% ipython --no-banner

In [1]: import numpy as np

In [2]: np.set_printoptions(suppress=True, linewidth=100)

In [3]: rng = np.random.default_rng(44858)

In [4]: M = rng.normal(size=(24, 3))

In [5]: M = 3 * M / np.linalg.norm(M, axis=1, keepdims=True)

In [6]: print(M.round(4))
[[ 1.1124 -2.7514 -0.4384]
 [-1.8606 -1.7482  1.5753]
 [-0.3324  2.8762 -0.7856]
 [ 1.9803  0.1871  2.2458]
 [ 0.4774 -0.1017 -2.96  ]
 [ 2.7207 -0.3311 -1.2198]
 [ 0.293   2.7816 -1.0848]
 [-2.1766  0.6247  1.9678]
 [-1.5233 -1.6854 -1.9593]
 [ 2.4683 -0.8782 -1.4616]
 [ 0.9143  2.5081  1.3687]
 [-0.866   1.9629  2.0969]
 [-1.6769 -1.851  -1.6619]
 [-2.407  -1.5065  0.9679]
 [-2.3796  0.398   1.783 ]
 [-0.343  -2.0758  2.1386]
 [ 2.4452 -1.7378 -0.0337]
 [-0.3392  1.9311 -2.2707]
 [ 1.6657 -0.4757 -2.4493]
 [ 0.9127 -0.4997 -2.8138]
 [ 1.5066 -0.6806 -2.5034]
 [-1.9232  2.2155  0.6267]
 [ 1.9634  0.0893 -2.2665]
 [-2.2845 -1.5054  1.2308]]

In [7]: Uu, sv, vt = np.linalg.svd(M, full_matrices=False)

In [8]: np.round(np.cumsum(sv ** 2) / np.sum(sv ** 2), 4)
Out[8]: array([0.4997, 0.8027, 1.    ])

In [9]: sv.round(4)
Out[9]: array([10.389 ,  8.0896,  6.5289])

In [10]: np.abs(Uu[:, 0]).round(6).argmax()
Out[10]: np.int64(18)

In [11]: print(np.round(sv / sv[0], 4))
[1.     0.7787 0.6284]

In [12]: M2 = np.array([[0, 0, 1], [1, 0, -1], [-1, 0, 0]])

In [13]: np.round(np.einsum("ij,ij->i", M, M), 4)
Out[13]: 
array([9., 9., 9., 9., 9., 9., 9., 9., 9., 9., 9., 9., 9., 9., 9., 9., 9., 9., 9., 9., 9., 9., 9.,
       9.])

In [14]: np.linalg.matrix_rank(M @ M2)
Out[14]: np.int64(2)

In [15]: np.vstack([M, M2.T]).shape
Out[15]: (27, 3)

In [16]: np.round(np.einsum("ij->j", M), 4)
Out[16]: array([ 0.3476, -2.2541, -7.9074])

In [17]: np.linalg.matrix_rank(np.vstack([M, M2.T]))
Out[17]: np.int64(3)

In [18]: labels = M[:, 0] > np.median(M[:, 0])

In [19]: r0 = M[labels].mean(axis=0) - M[~labels].mean(axis=0)

In [20]: round(float((((M - M.mean(axis=0)) @ r0 > 0) == labels).mean()), 4)
Out[20]: 0.9167

In [21]: labels.astype(int)
Out[21]: array([1, 0, 0, 1, 1, 1, 1, 0, 0, 1, 1, 0, 0, 0, 0, 0, 1, 0, 1, 1, 1, 0, 1, 0])

In [22]: print(r0.round(4))
[ 3.0477 -0.1272 -1.6105]

In [23]: cen = M - M.mean(axis=0)

In [24]: vecs = np.linalg.svd(cen)[2][:1]

In [25]: M2 = cen - cen @ vecs.T @ vecs

In [26]: print(np.round(M2.std(axis=0), 4))
[0.992  1.6388 0.8869]

In [27]: print(np.linalg.norm(M2, axis=1).round(6).argmax())
3

In [28]: print(np.round(np.cov(cen @ vecs.T, rowvar=False), 4))
4.6186

In [29]: m1 = np.loadtxt("case15.csv", delimiter=",")

In [30]: print(m1.round(4))
[[ -0.451    0.2255   1.1959]
 [  3.1103  -1.5552  15.4413]
 [  1.1403  -0.5702   7.5613]
 [ -1.7734   0.8867  -4.0936]
 [ -1.0273   0.5137  -1.1094]
 [ -0.8034   0.4017  -0.2137]
 [  2.0908  -1.0454  11.3632]
 [  1.3026  -0.6513   8.2104]
 [  5.6781  -2.8391  25.7125]
 [ -0.2915   0.1458   1.834 ]
 [  0.6061  -0.303    5.4242]
 [ -1.2441   0.6221  -1.9766]
 [ -0.1147   0.0573   2.5413]
 [ -4.3342   2.1671 -14.3369]
 [ -0.1068   0.0534   2.5729]
 [  0.1643  -0.0821   3.657 ]
 [ -1.6727   0.8364  -3.6909]
 [ -2.0285   1.0142  -5.1138]
 [  1.9213  -0.9606  10.6852]
 [  0.8366  -0.4183   6.3465]
 [ -2.1814   1.0907  -5.7255]
 [  0.6686  -0.3343   5.6745]]

In [31]: dist = np.linalg.norm(m1[:, None] - m1[None], axis=-1)

In [32]: print(np.unravel_index(dist.round(6).argmax(), dist.shape))
(np.int64(8), np.int64(13))

In [33]: dist[4].round(6).argsort(kind="stable")[:4]
Out[33]: array([ 4, 11,  5,  0])
